$ python -q
>>> import numpy as np
>>> from numpy import linalg as LA
>>> np.set_printoptions(precision=3, suppress=True, linewidth=140, legacy="1.25")
>>> tidy = lambda a: np.round(a, 3) + 0
>>> M = np.loadtxt("mat.csv", delimiter=",")
>>> M
array([[  9. , -19. ,  -1. ,  12. ,   4. ,  -2. ,  -6. ],
       [ -1.5,   0.6,  -1.7,  -0.9,  -1.4,   1. ,   0.7],
       [ -1.1,   2. ,   1.7,   0.2,   0.6,  -2. ,  -1.3],
       [  0.8,  -0.2,   0.3,  -0.4,  -1.3,   2. ,  -1.1],
       [ -0.9,   0.1,   0. ,  -1. ,   0.8,   1.2,  -0.5],
       [  1.9,   0.8,  -0.6,  -1.5,  -2.3,  -0.9,   1.5],
       [  0.2,  -1.4,   1.1,   0.1,   0.6,   0.5,   1.4],
       [  0.4,  -1.1,   0.7,   0.4,  -1.4,  -0.5,  -0.7],
       [  0.3,  -0.3,   1.3,  -0.5,   0.3,  -0.2,   1.2],
       [ -0.6,   1.6,  -0.1,   1.1,   0.9,   0.1,   0.6],
       [ -0.2,  -1.1,  -0.3,  -0.3,  -2.7,  -0.4,  -1.4],
       [ -0.8,   1.3,   0.7,  -0.4,  -0.7,   0.2,   0.2],
       [ -0.5,   0.7,   0.7,   0.2,   0.4,  -1.2,  -0.9],
       [  1.5,  -0.5,   0.1,   1.9,  -2.4,   0.2,  -0.1],
       [  2. ,  -0.1,  -0.1,   0.2,   0.8,  -0.6,   0.3]])
>>> cen = (M - M.mean(axis=0)) / M.std(axis=0)
>>> tidy(cen.std(axis=0))
array([1., 1., 1., 1., 1., 1., 1.])
>>> b = LA.lstsq(np.delete(cen, 2, axis=1), cen[:, 2])[0]
>>> tidy(b)
array([-0.048,  0.633, -0.199,  0.414, -0.275, -0.176])
>>> tidy(1 - np.var(cen[:, 2] - np.delete(cen, 2, axis=1) @ b))
0.331
>>> np.abs(b).argmax()
1
>>> q, vecs = LA.qr(M[:, :4])[0], LA.qr(M[:, 4:])[0]
>>> sv = LA.svd(q.T @ vecs, compute_uv=False)
>>> (sv > 0.9).sum()
1
>>> tidy(sv)
array([0.913, 0.462, 0.198])
>>> tidy(np.degrees(np.arccos(sv.clip(0, 1))))
array([24.05 , 62.493, 78.591])
>>> x0 = np.array([-3, 1, 0, 0, -2, 1, 1])
>>> target = M @ x0
>>> b, lr = np.zeros(7), 1 / LA.norm(M, 2) ** 2
>>> for i in range(12):
...     b -= lr * M.T @ (M @ b - target)
...     if i % 2 == 0: print(i, round(LA.norm(M @ b - target), 3))
... 
0 10.448
2 9.912
4 9.422
6 8.972
8 8.56
10 8.18
>>> tidy(LA.cond(M))
11.012
>>> tidy(b)
array([-1.168,  1.652, -0.061, -1.086, -0.851,  0.474,  0.466])
>>> t3 = np.stack([M, 5 * M, M[::-1]])
>>> LA.matrix_rank(t3)
array([7, 7, 7])
>>> LA.matrix_rank(t3.reshape(3, -1))
2
>>> rng = np.random.default_rng(260)
>>> W0 = np.triu(rng.random((4, 4)) < 0.6, 1).astype(int)
>>> W0 = W0 + W0.T
>>> W0
array([[0, 0, 0, 1],
       [0, 0, 1, 1],
       [0, 1, 0, 0],
       [1, 1, 0, 0]])
>>> # equal to its transpose
>>> (W0 + W0.T) / 2
array([[0., 0., 0., 1.],
       [0., 0., 1., 1.],
       [0., 1., 0., 0.],
       [1., 1., 0., 0.]])
>>> assert W0 == W0.T
Traceback (most recent call last):
  File "<python-input-32>", line 1, in <module>
    assert W0 == W0.T
           ^^^^^^^^^^
ValueError: The truth value of an array with more than one element is ambiguous. Use a.any() or a.all()
>>> np.allclose(W0, W0.T)
True
>>> tidy(np.sort(np.abs(LA.eigvals(W0))))
array([0.618, 0.618, 1.618, 1.618])
>>> LA.matrix_power(W0, 4)
array([[2, 3, 0, 0],
       [3, 5, 0, 0],
       [0, 0, 2, 3],
       [0, 0, 3, 5]])
>>> x0 = np.array([2, 2, 1, 2])
>>> target = W0 @ x0
>>> target
array([2, 3, 2, 4])
>>> tidy(LA.solve(W0, 3 * target))
array([6., 6., 3., 6.])
>>> tidy(LA.solve(W0, W0[:, 1]))
array([0., 1., 0., 0.])
>>> tidy(LA.solve(W0, target))
array([2., 2., 1., 2.])
>>> other = LA.inv(W0)
>>> tidy(LA.det(W0) * other)
array([[ 0.,  0., -1.,  1.],
       [ 0.,  0.,  1.,  0.],
       [-1.,  1.,  0.,  0.],
       [ 1.,  0.,  0.,  0.]])
>>> tidy(LA.slogdet(W0)[0])
1.0
>>> other
array([[ 0.,  0., -1.,  1.],
       [ 0.,  0.,  1.,  0.],
       [-1.,  1.,  0.,  0.],
       [ 1.,  0.,  0.,  0.]])
>>> (np.abs(other) > 1e-9).astype(int)
array([[0, 0, 1, 1],
       [0, 0, 1, 0],
       [1, 1, 0, 0],
       [1, 0, 0, 0]])
>>> tidy(LA.inv(other))
array([[0., 0., 0., 1.],
       [0., 0., 1., 1.],
       [0., 1., 0., 0.],
       [1., 1., 0., 0.]])
>>> tidy(LA.det(W0) * LA.det(other))
1.0
>>> m1 = np.loadtxt("sample6.csv", delimiter=",")
>>> tidy(m1)
array([[-0.145, -0.278, -0.331, -0.19 ,  0.243, -0.834,  0.028],
       [ 0.097, -0.088, -0.307, -0.046, -0.086,  0.152,  0.925],
       [-0.773,  0.243, -0.309,  0.299,  0.339,  0.207,  0.014],
       [-0.145, -0.311,  0.186, -0.709,  0.47 ,  0.352, -0.002],
       [ 0.048, -0.388, -0.703, -0.096, -0.342,  0.31 , -0.362],
       [ 0.483,  0.61 , -0.414, -0.175,  0.424,  0.037, -0.106],
       [-0.338,  0.487, -0.013, -0.574, -0.549, -0.127,  0.018]])
>>> r0 = np.array([0, -1, 2])
>>> np.convolve(M[14], r0)
array([ 0. , -2. ,  4.1, -0.1, -0.4, -0.4,  2.2, -1.5,  0.6])
>>> tidy(np.correlate(M[14], M[7], "full"))
array([-1.4 , -0.93, -2.68,  0.85,  0.84, -2.57, -0.11,  1.22, -0.36, -1.1 ,  1.19, -0.57,  0.12])
>>> np.polyval(r0, M[14])
array([0. , 2.1, 2.1, 1.8, 1.2, 2.6, 1.7])
>>> E = np.load("dump.npy")
>>> E
array([[  0.474,   7.245, -11.785],
       [  4.225,  -2.062,  -0.847],
       [  4.009,  -1.081,  -0.1  ],
       [  5.8  ,  -3.629,  -3.352],
       [  0.283,   6.505, -10.333],
       [  3.007,   6.381, -10.959],
       [  1.873,   7.246, -11.721],
       [  2.115,  -2.684,   0.056],
       [  4.602,  -3.869,  -0.611],
       [  2.153,  -3.329,  -1.719],
       [  0.751,   6.388, -12.2  ],
       [  0.003,   7.951, -12.479],
       [  3.763,  -1.873,  -1.529],
       [  0.98 ,   7.934, -10.178],
       [  3.52 ,  -2.699,   1.611],
       [  0.602,   6.712, -11.475],
       [  1.303,   8.604, -11.394],
       [  3.646,  -2.378,  -0.225],
       [  5.204,  -0.529,  -1.013],
       [  0.827,   7.158, -11.283],
       [  1.813,   5.734, -10.683],
       [  0.844,   6.896, -10.619],
       [  3.726,  -2.172,  -2.644],
       [  3.789,  -4.4  ,  -1.674],
       [  3.725,  -2.347,  -2.287],
       [  4.32 ,  -2.142,  -0.522],
       [  4.915,  -1.576,   0.186],
       [  1.26 ,   5.91 , -13.079],
       [  1.096,   6.941, -10.959],
       [  1.176,   5.342, -11.768],
       [  4.264,  -2.789,  -2.781]])
>>> r0, v = W0[0], W0[1]
>>> r0 @ r0
1
>>> pr = (r0 @ v) / (r0 @ r0) * r0
>>> (v - pr) @ r0
0.0
>>> v - pr
array([0., 0., 1., 0.])
>>> tidy(LA.norm(r0 + v) ** 2 + LA.norm(r0 - v) ** 2)
6.0
>>> pr
array([0., 0., 0., 1.])
